$ python -q
>>> import numpy as np
>>> from numpy import linalg as LA
>>> np.set_printoptions(precision=4, suppress=True, linewidth=100, sign=" ")
>>> E = np.load("a.npy")
>>> E
array([[ 19.2981,  38.1984,  18.64  ,  51.4716,  21.7411],
       [ 19.9117,  39.866 ,  20.2161,  49.9744,  19.7117],
       [ 20.4112,  40.9622,  20.8613,  49.7385,  19.0736],
       [ 20.3365,  39.5981,  21.757 ,  49.9781,  19.3247],
       [ 19.7859,  39.3554,  20.0071,  51.5938,  19.7153],
       [ 18.7788,  40.3228,  19.6933,  49.9542,  19.7184],
       [ 20.2093,  38.4956,  19.8263,  50.5228,  18.6221],
       [ 20.6605,  41.7006,  22.2583,  49.7065,  21.3207],
       [ 22.675 ,  38.0016,  20.2941,  51.0393,  20.0445],
       [ 19.9893,  41.4084,  19.1301,  50.7797,  21.4818],
       [ 20.143 ,  42.01  ,  19.9298,  51.1019,  20.2797],
       [ 21.5445,  39.6292,  20.0135,  49.6995,  21.3119],
       [ 18.8643,  40.3715,  19.6284,  49.0611,  19.4401]])
>>> [round(float(x), 4) for x in LA.svd(E, compute_uv=False)[:3]]
[263.8844, 4.8004, 4.1585]
>>> round(float(LA.norm(E, 2) / LA.norm(E)), 4)
0.9996
>>> dist = LA.norm(E[:, None] - E[None], axis=-1)
>>> LA.matrix_rank(dist ** 2)
np.int64(7)
>>> np.flatnonzero(dist[12] < dist.mean() / 2)
array([  5,  12])
>>> (dist + 1e9 * np.eye(13)).round(6).argmin(axis=1)
array([  4,   5,   1,   1,   1,  12,   4,   2,  11,  10,   9,   1,   5])
>>> z = E[:, 2] > np.median(E[:, 2])
>>> r0 = E[z].mean(axis=0) - E[~z].mean(axis=0)
>>> round((((E - E.mean(axis=0)) @ r0 > 0) == z).mean(), 4)
np.float64(0.9231)
>>> x = np.array([0, 2, 1, 0, 3])
>>> y = E @ x
>>> np.round(LA.lstsq(E, y)[0], 4) + 0
array([ 0.,  2.,  1.,  0.,  3.])
>>> rng = np.random.default_rng(446)
>>> y = y + 0.02 * rng.normal(size=13)
>>> y
array([ 160.2903,  159.062 ,  160.0305,  158.9087,  157.8973,  159.4707,  152.6503,  169.6324,
        156.4254,  166.3676,  164.7855,  163.2203,  158.6657])
>>> beta, *_ = LA.lstsq(E, y)
>>> beta
array([-0.0029,  1.9936,  1.0054,  0.0002,  3.0096])
>>> round(LA.norm(y - E @ beta), 4)
np.float64(0.0732)
>>> q, V = LA.qr(E[:, :2])[0], LA.qr(E[:, 2:])[0]
>>> s = LA.svd(q.T @ V, compute_uv=False)
>>> round(LA.norm(q @ q.T - V @ V.T, 2), 4)
np.float64(1.0)
>>> m1 = np.load("x.npy")
>>> m1
array([[-0.3453,  0.257 ,  0.1904,  0.5811,  0.2311, -0.6224],
       [-0.0575, -0.5972, -0.0212, -0.0346,  0.7978,  0.0428],
       [ 0.    , -0.309 , -0.1075, -0.5394, -0.2176, -0.7448],
       [ 0.3453,  0.4493,  0.6049, -0.4185,  0.3633, -0.0767],
       [ 0.1151, -0.5271,  0.7188,  0.2498, -0.3583,  0.0387],
       [-0.8632,  0.0465,  0.263 , -0.3642, -0.0481,  0.2206]])
>>> # keeps lengths
>>> w1 = np.array([[-1, -3, -2, -4],
...     [-2, -4, -5, 0],
...     [-3, 5, 0, 1],
...     [1, 1, 3, -4],
...     [4, -2, 0, 0],
...     [3, -3, 2, 5]])
>>> beta = np.array([-2, -2, 1, 2])
>>> act = np.maximum(m1 @ w1 + beta, 0)
>>> (act > 0).mean(axis=0)
array([ 0.1667,  0.6667,  0.6667,  0.8333])
>>> W2 = np.array([[-3, -1, 2], [1, 0, 1], [-2, -1, 0], [2, -1, 1]])
>>> w1 @ W2
array([[ -4,   7,  -9],
       [ 12,   7,  -8],
       [ 16,   2,   0],
       [-16,   0,  -1],
       [-14,  -4,   6],
       [ -6, -10,   8]])
>>> Y = m1 / LA.norm(m1, axis=1, keepdims=True)
>>> gram = Y @ Y.T
>>> (np.abs(gram) > 0.9).astype(int)
array([[ 1,  0,  0,  0,  0,  0],
       [ 0,  1,  0,  0,  0,  0],
       [ 0,  0,  1,  0,  0,  0],
       [ 0,  0,  0,  1,  0,  0],
       [ 0,  0,  0,  0,  1,  0],
       [ 0,  0,  0,  0,  0,  1]])
>>> gram[5].round(4) + 0
array([ 0.,  0.,  0.,  0.,  0.,  1.])
>>> gram.round(4) + 0
array([[ 1.,  0.,  0.,  0.,  0.,  0.],
       [ 0.,  1.,  0.,  0.,  0.,  0.],
       [ 0.,  0.,  1.,  0.,  0.,  0.],
       [ 0.,  0.,  0.,  1.,  0.,  0.],
       [ 0.,  0.,  0.,  0.,  1.,  0.],
       [ 0.,  0.,  0.,  0.,  0.,  1.]])
>>> (gram - 2 * np.eye(6)).round(6).argmax(axis=1)
array([ 1,  0,  0,  0,  0,  0])
